$ python -q
>>> import numpy as np
>>> np.set_printoptions(precision=3, suppress=True, linewidth=140)
>>> tidy = lambda a: np.round(a, 3) + 0
>>> mat = np.array([[1, -1, 1, -1],
...     [1, 0, 0, 0],
...     [1, 1, 1, 1],
...     [1, 2, 4, 8],
...     [1, 3, 9, 27],
...     [1, 4, 16, 64],
...     [1, 5, 25, 125],
...     [1, 6, 36, 216],
...     [1, 7, 49, 343],
...     [1, 8, 64, 512],
...     [1, 9, 81, 729],
...     [1, 10, 100, 1000],
...     [1, 11, 121, 1331],
...     [1, 12, 144, 1728]])
>>> print(mat)
[[   1   -1    1   -1]
 [   1    0    0    0]
 [   1    1    1    1]
 [   1    2    4    8]
 [   1    3    9   27]
 [   1    4   16   64]
 [   1    5   25  125]
 [   1    6   36  216]
 [   1    7   49  343]
 [   1    8   64  512]
 [   1    9   81  729]
 [   1   10  100 1000]
 [   1   11  121 1331]
 [   1   12  144 1728]]
>>> rng = np.random.default_rng(704)
>>> M2 = mat + rng.integers(-2, 3, (14, 1)) @ rng.integers(-2, 3, (1, 4))
>>> print(M2)
[[   2   -3   -1   -1]
 [   0    2    2    0]
 [   0    3    3    1]
 [   3   -2    0    8]
 [   0    5   11   27]
 [   2    2   14   64]
 [  -1    9   29  125]
 [   3    2   32  216]
 [   2    5   47  343]
 [   1    8   64  512]
 [   3    5   77  729]
 [   1   10  100 1000]
 [  -1   15  125 1331]
 [  -1   16  148 1728]]
>>> print(np.linalg.matrix_rank(M2 - mat, tol=1e-8))
1
>>> print(tidy(np.linalg.svd(M2 - mat, compute_uv=False)))
[16.432  0.     0.     0.   ]
>>> print(tidy(np.linalg.norm(mat, "nuc")))
2653.296
>>> print(tidy(np.linalg.norm(mat[4] - mat[3])))
19.672
>>> print(tidy(np.linalg.norm(mat, axis=1)))
[   2.       1.       2.       9.22    28.636   66.098  127.577  219.064  346.554  516.047  733.542 1005.038 1336.534 1734.031]
>>> M2 = mat[0, 0] * mat[1:] - np.outer(mat[1:, 0], mat[0])
>>> print(M2)
[[   0    1   -1    1]
 [   0    2    0    2]
 [   0    3    3    9]
 [   0    4    8   28]
 [   0    5   15   65]
 [   0    6   24  126]
 [   0    7   35  217]
 [   0    8   48  344]
 [   0    9   63  513]
 [   0   10   80  730]
 [   0   11   99 1001]
 [   0   12  120 1332]
 [   0   13  143 1729]]
>>> print(mat[:, 0] / mat[0, 0])
[1. 1. 1. 1. 1. 1. 1. 1. 1. 1. 1. 1. 1. 1.]
>>> theta = np.radians(120)
>>> Rm = np.eye(4)
>>> Rm[0, 0] = Rm[1, 1] = np.cos(theta)
>>> Rm[0, 1], Rm[1, 0] = -np.sin(theta), np.sin(theta)
>>> print(tidy(Rm))
[[-0.5   -0.866  0.     0.   ]
 [ 0.866 -0.5    0.     0.   ]
 [ 0.     0.     1.     0.   ]
 [ 0.     0.     0.     1.   ]]
>>> M2 = mat @ Rm.T
>>> print(np.allclose(np.linalg.norm(mat, axis=1), np.linalg.norm(M2, axis=1)))
True
>>> left, sigma, Vt = np.linalg.svd(mat, full_matrices=False)
>>> print(tidy(sigma / sigma[0]))
[1.    0.016 0.001 0.001]
>>> print(tidy(np.cumsum(sigma ** 2) / np.sum(sigma ** 2)))
[1. 1. 1. 1.]
>>> print(tidy(np.sqrt((sigma ** 2).sum())), tidy(np.linalg.norm(mat)))
2607.168 2607.168
>>> print(tidy(sigma))
[2606.832   41.729    2.973    1.762]
>>> arr = np.load("mat.npy")
>>> print(arr)
[[6. 5. 5. 5. 5. 5. 0. 0. 0. 5. 0. 5. 0. 5.]
 [5. 6. 5. 5. 5. 5. 0. 0. 0. 5. 0. 5. 0. 5.]
 [5. 5. 6. 5. 5. 5. 0. 0. 0. 5. 0. 5. 0. 5.]
 [5. 5. 5. 6. 5. 5. 0. 0. 0. 5. 0. 5. 0. 5.]
 [5. 5. 5. 5. 6. 5. 0. 0. 0. 5. 0. 5. 0. 5.]
 [5. 5. 5. 5. 5. 6. 0. 0. 0. 5. 0. 5. 0. 5.]
 [0. 0. 0. 0. 0. 0. 6. 5. 5. 0. 5. 0. 5. 0.]
 [0. 0. 0. 0. 0. 0. 5. 6. 5. 0. 5. 0. 5. 0.]
 [0. 0. 0. 0. 0. 0. 5. 5. 6. 0. 5. 0. 5. 0.]
 [5. 5. 5. 5. 5. 5. 0. 0. 0. 6. 0. 5. 0. 5.]
 [0. 0. 0. 0. 0. 0. 5. 5. 5. 0. 6. 0. 5. 0.]
 [5. 5. 5. 5. 5. 5. 0. 0. 0. 5. 0. 6. 0. 5.]
 [0. 0. 0. 0. 0. 0. 5. 5. 5. 0. 5. 0. 6. 0.]
 [5. 5. 5. 5. 5. 5. 0. 0. 0. 5. 0. 5. 0. 6.]]
>>> # 2 blocks once reordered
>>> evals, evecs = np.linalg.eigh(arr)
>>> vec = np.array([-3, 2, 1, 5, 5, 4, 2, -2, 2, 3, -2, -4, 2, 2])
>>> print(tidy(vec @ arr @ vec / (vec @ vec)), tidy(evals[0]), tidy(evals[-1]))
9.876 1.0 46.0
>>> print(np.abs(arr).sum(axis=1).max(), tidy(np.abs(evals).max()))
46.0 46.0
>>> print(vec @ arr @ vec)
1274.0
>>> print(np.flatnonzero(np.linalg.matrix_power((arr != 0) + (arr.T != 0) + np.eye(14), 14)[10]))
[ 6  7  8 10 12]
>>> M2 = arr + rng.integers(-2, 3, (14, 2)) @ rng.integers(-2, 3, (2, 14))
>>> print(M2)
[[ 8.  9.  5.  5.  1.  3.  2.  4.  0.  7.  4.  9.  2.  7.]
 [ 5.  6.  3.  9. 13. 11. -6.  0.  4.  1. -6.  3. -4.  3.]
 [ 2. -1.  8.  1.  3.  2.  3. -6. -4.  6.  0.  1.  1.  4.]
 [ 4.  3.  6.  4.  3.  3.  2. -2. -2.  6.  1.  4.  1.  5.]
 [ 6.  7.  3.  9. 12. 10. -5.  2.  4.  2. -4.  5. -3.  4.]
 [ 6.  7.  6.  3. -1.  2.  4.  2. -2.  8.  5.  8.  3.  7.]
 [ 2.  4. -2.  4.  4.  4.  2.  9.  9. -2.  3.  2.  3.  0.]
 [ 1.  2.  0.  0. -2. -1.  6.  8.  5.  1.  7.  2.  6.  1.]
 [-3. -6.  2. -4. -2. -3.  8. -1.  2.  1.  5. -4.  6. -1.]
 [ 6.  7.  5.  5.  3.  4.  1.  2.  0.  7.  2.  7.  1.  6.]
 [ 1.  2.  1. -2. -6. -4.  9.  7.  3.  3. 11.  3.  8.  2.]
 [ 3.  1.  6.  3.  5.  4.  1. -4. -2.  5. -1.  3.  0.  4.]
 [-1. -2.  1. -2. -2. -2.  7.  3.  3.  1.  6. -1.  7.  0.]
 [ 8. 11.  3.  9.  7.  8. -3.  6.  4.  4.  0.  9. -1.  7.]]
>>> print(np.linalg.matrix_rank(M2 - arr, tol=1e-8))
2
>>> blk = np.stack([M2, 2 * M2, M2[::-1]])
>>> print(blk.shape)
(3, 14, 14)
>>> print((blk @ M2.T).shape)
(3, 14, 14)
>>> print(tidy(np.linalg.norm(blk, axis=(1, 2))))
[ 68.118 136.235  68.118]
>>> print(np.linalg.matrix_rank(blk.reshape(3, -1)))
2
>>> M2 = np.array([[0],
...     [-2],
...     [2],
...     [-2],
...     [1],
...     [0],
...     [0],
...     [-1],
...     [-1],
...     [-1],
...     [1],
...     [0],
...     [-2],
...     [1]])
>>> Z = np.array([[5, 0, 1, 4, 2]])
>>> J = M2 @ Z + 0.05 * rng.normal(size=(14, 5))
>>> print(tidy(J))
[[  0.045  -0.016  -0.054   0.017  -0.102]
 [ -9.923  -0.128  -1.93   -8.074  -3.965]
 [  9.975  -0.009   1.947   7.962   3.949]
 [-10.      0.045  -1.933  -7.925  -4.07 ]
 [  5.04   -0.002   0.966   4.015   2.058]
 [ -0.014   0.048   0.072   0.015   0.02 ]
 [ -0.094  -0.006   0.003   0.034  -0.039]
 [ -4.988   0.035  -1.085  -3.95   -1.994]
 [ -5.002  -0.017  -1.032  -4.13   -2.071]
 [ -5.059   0.016  -0.919  -4.024  -2.027]
 [  5.029   0.003   0.94    3.961   1.924]
 [  0.022  -0.003   0.     -0.093   0.032]
 [-10.075   0.057  -1.973  -8.008  -4.059]
 [  5.002   0.016   0.908   3.936   1.944]]
>>> left, sigma, Vt = np.linalg.svd(J)
>>> print(tidy(sigma))
[31.806  0.252  0.221  0.137  0.107]
>>> M2 = left[:, :1] @ np.diag(sigma[:1]) @ Vt[:1]
>>> print(tidy(np.abs(J - M2).max()))
0.127
>>> print(tidy(np.linalg.norm(J - M2) / np.linalg.norm(J)))
0.012
>>> print(tidy(np.linalg.norm(J - M2, 2)), tidy(sigma[1]))
0.252 0.252
>>> M2 = np.array([[3], [2], [1], [2], [2], [3]])
>>> Z = np.array([[1, 1, 0, 0, 4, 2, 0, 0, 5, 5, 3]])
>>> W0 = M2 @ Z + 0.05 * rng.normal(size=(6, 11))
>>> print(tidy(W0))
[[ 3.022  3.016 -0.124  0.007 12.02   6.121 -0.062 -0.042 14.988 15.003  8.99 ]
 [ 2.     1.917 -0.025 -0.031  8.113  4.005  0.017  0.112  9.995 10.012  5.944]
 [ 1.032  1.05   0.044  0.035  4.031  1.928  0.029  0.045  4.966  5.028  2.984]
 [ 2.016  1.93   0.069  0.016  7.939  4.101 -0.045  0.158  9.937  9.945  6.027]
 [ 2.052  2.085 -0.015 -0.043  8.004  4.058 -0.035 -0.015  9.94  10.038  6.079]
 [ 2.94   2.967 -0.016  0.037 11.992  5.982  0.066 -0.032 15.013 15.027  9.103]]
>>> print(np.linalg.cond(W0) > 100)
True
>>> print(tidy(np.linalg.norm(W0, 2) / np.linalg.norm(W0)))
1.0
>>> print(np.argsort(-np.linalg.norm(W0, axis=0).round(6), kind="stable")[:3])
[9 8 4]
>>> F = np.array([[1, 0, 0, 0, 0, 0, 0],
...     [-2, 1, 0, 0, 0, 0, 0],
...     [-1, 3, 1, 0, 0, 0, 0],
...     [0, -3, 1, 1, 0, 0, 0],
...     [5, 5, -2, -4, 1, 0, 0],
...     [-4, -3, 1, 1, 2, 1, 0],
...     [2, -2, 4, -2, -4, 3, 1]])
>>> # triangular: eigenvalues sit on the diagonal
>>> idx = rng.permutation(7)
>>> print(idx)
[5 1 3 0 2 4 6]
>>> M2 = F[idx][:, idx]
>>> print(M2)
[[ 1 -3  1 -4  1  2  0]
 [ 0  1  0 -2  0  0  0]
 [ 0 -3  1  0  1  0  0]
 [ 0  0  0  1  0  0  0]
 [ 0  3  0 -1  1  0  0]
 [ 0  5 -4  5 -2  1  0]
 [ 3 -2 -2  2  4 -4  1]]
>>> print([round(float(x), 3) for x in np.linalg.svd(F, compute_uv=False)[:3]])
[10.166, 7.584, 3.951]
>>> print(np.argsort(-np.linalg.norm(F, axis=0).round(6), kind="stable")[:3])
[1 0 2]
>>> print(np.linalg.cond(F) > 100)
True
>>> print(tidy(np.linalg.norm(F, 2) / np.linalg.norm(F)))
0.747
>>> u = np.array([-2, 1, 2, -2, -2, 1, 1, 2, -1, -2, -2, 2, 0, 2, -2, 2])
>>> K = 3 * np.eye(16) + np.outer(u, u)
>>> print(K)
[[ 7. -2. -4.  4.  4. -2. -2. -4.  2.  4.  4. -4.  0. -4.  4. -4.]
 [-2.  4.  2. -2. -2.  1.  1.  2. -1. -2. -2.  2.  0.  2. -2.  2.]
 [-4.  2.  7. -4. -4.  2.  2.  4. -2. -4. -4.  4.  0.  4. -4.  4.]
 [ 4. -2. -4.  7.  4. -2. -2. -4.  2.  4.  4. -4.  0. -4.  4. -4.]
 [ 4. -2. -4.  4.  7. -2. -2. -4.  2.  4.  4. -4.  0. -4.  4. -4.]
 [-2.  1.  2. -2. -2.  4.  1.  2. -1. -2. -2.  2.  0.  2. -2.  2.]
 [-2.  1.  2. -2. -2.  1.  4.  2. -1. -2. -2.  2.  0.  2. -2.  2.]
 [-4.  2.  4. -4. -4.  2.  2.  7. -2. -4. -4.  4.  0.  4. -4.  4.]
 [ 2. -1. -2.  2.  2. -1. -1. -2.  4.  2.  2. -2.  0. -2.  2. -2.]
 [ 4. -2. -4.  4.  4. -2. -2. -4.  2.  7.  4. -4.  0. -4.  4. -4.]
 [ 4. -2. -4.  4.  4. -2. -2. -4.  2.  4.  7. -4.  0. -4.  4. -4.]
 [-4.  2.  4. -4. -4.  2.  2.  4. -2. -4. -4.  7.  0.  4. -4.  4.]
 [ 0.  0.  0.  0.  0.  0.  0.  0.  0.  0.  0.  0.  3.  0.  0.  0.]
 [-4.  2.  4. -4. -4.  2.  2.  4. -2. -4. -4.  4.  0.  7. -4.  4.]
 [ 4. -2. -4.  4.  4. -2. -2. -4.  2.  4.  4. -4.  0. -4.  7. -4.]
 [-4.  2.  4. -4. -4.  2.  2.  4. -2. -4. -4.  4.  0.  4. -4.  7.]]
>>> # 2 blocks once reordered
>>> M2 = K[0, 0] * K[1:] - np.outer(K[1:, 0], K[0])
>>> print(M2)
[[  0.  24.   6.  -6.  -6.   3.   3.   6.  -3.  -6.  -6.   6.   0.   6.  -6.   6.]
 [  0.   6.  33. -12. -12.   6.   6.  12.  -6. -12. -12.  12.   0.  12. -12.  12.]
 [  0.  -6. -12.  33.  12.  -6.  -6. -12.   6.  12.  12. -12.   0. -12.  12. -12.]
 [  0.  -6. -12.  12.  33.  -6.  -6. -12.   6.  12.  12. -12.   0. -12.  12. -12.]
 [  0.   3.   6.  -6.  -6.  24.   3.   6.  -3.  -6.  -6.   6.   0.   6.  -6.   6.]
 [  0.   3.   6.  -6.  -6.   3.  24.   6.  -3.  -6.  -6.   6.   0.   6.  -6.   6.]
 [  0.   6.  12. -12. -12.   6.   6.  33.  -6. -12. -12.  12.   0.  12. -12.  12.]
 [  0.  -3.  -6.   6.   6.  -3.  -3.  -6.  24.   6.   6.  -6.   0.  -6.   6.  -6.]
 [  0.  -6. -12.  12.  12.  -6.  -6. -12.   6.  33.  12. -12.   0. -12.  12. -12.]
 [  0.  -6. -12.  12.  12.  -6.  -6. -12.   6.  12.  33. -12.   0. -12.  12. -12.]
 [  0.   6.  12. -12. -12.   6.   6.  12.  -6. -12. -12.  33.   0.  12. -12.  12.]
 [  0.   0.   0.   0.   0.   0.   0.   0.   0.   0.   0.   0.  21.   0.   0.   0.]
 [  0.   6.  12. -12. -12.   6.   6.  12.  -6. -12. -12.  12.   0.  33. -12.  12.]
 [  0.  -6. -12.  12.  12.  -6.  -6. -12.   6.  12.  12. -12.   0. -12.  33. -12.]
 [  0.   6.  12. -12. -12.   6.   6.  12.  -6. -12. -12.  12.   0.  12. -12.  33.]]
>>> print(np.flatnonzero(~M2.round(6).any(axis=1)))
[]
>>> print(np.linalg.matrix_rank(M2), np.linalg.matrix_rank(K))
15 16
